$ ipython --no-banner

In [1]: import numpy as np

In [2]: np.set_printoptions(suppress=True, linewidth=140)

In [3]: M2 = np.array([[3, 0], [1, -3]])

In [4]: W2 = np.array([[-1, 0, -1], [3, 1, 1], [-2, 0, 3]])

In [5]: arr = np.kron(M2, W2)

In [6]: arr
Out[6]: 
array([[-3,  0, -3,  0,  0,  0],
       [ 9,  3,  3,  0,  0,  0],
       [-6,  0,  9,  0,  0,  0],
       [-1,  0, -1,  3,  0,  3],
       [ 3,  1,  1, -9, -3, -3],
       [-2,  0,  3,  6,  0, -9]])

In [7]: np.round(np.abs(np.linalg.eigvals(arr)).max(), 2)
Out[7]: np.float64(10.35)

In [8]: np.round(np.sort(np.abs(np.linalg.eigvals(arr))), 2)
Out[8]: array([ 3.  ,  3.  ,  4.35,  4.35, 10.35, 10.35])

In [9]: np.trace(arr)
Out[9]: np.int64(0)

In [10]: arr @ arr
Out[10]: 
array([[ 27,   0, -18,   0,   0,   0],
       [-18,   9,   9,   0,   0,   0],
       [-36,   0,  99,   0,   0,   0],
       [  0,   0,   0,  27,   0, -18],
       [  0,   0,   0, -18,   9,   9],
       [  0,   0,   0, -36,   0,  99]])

In [11]: (arr - arr.T) / 2
Out[11]: 
array([[ 0. , -4.5,  1.5,  0.5, -1.5,  1. ],
       [ 4.5,  0. ,  1.5,  0. , -0.5,  0. ],
       [-1.5, -1.5,  0. ,  0.5, -0.5, -1.5],
       [-0.5,  0. , -0.5,  0. ,  4.5, -1.5],
       [ 1.5,  0.5,  0.5, -4.5,  0. , -1.5],
       [-1. ,  0. ,  1.5,  1.5,  1.5,  0. ]])

In [12]: f = np.array([4, -3, 1, -8, -9, -2])

In [13]: M2 = arr + np.outer(f, np.eye(6)[1])

In [14]: M2
Out[14]: 
array([[-3.,  4., -3.,  0.,  0.,  0.],
       [ 9.,  0.,  3.,  0.,  0.,  0.],
       [-6.,  1.,  9.,  0.,  0.,  0.],
       [-1., -8., -1.,  3.,  0.,  3.],
       [ 3., -8.,  1., -9., -3., -3.],
       [-2., -2.,  3.,  6.,  0., -9.]])

In [15]: round(np.linalg.det(M2) / np.linalg.det(arr), 2), round(float(1 + np.linalg.solve(arr, f)[1]), 2)
Out[15]: (np.float64(3.07), 3.07)

In [16]: np.linalg.matrix_rank(np.linalg.inv(M2) - np.linalg.inv(arr), tol=1e-8)
Out[16]: np.int64(1)
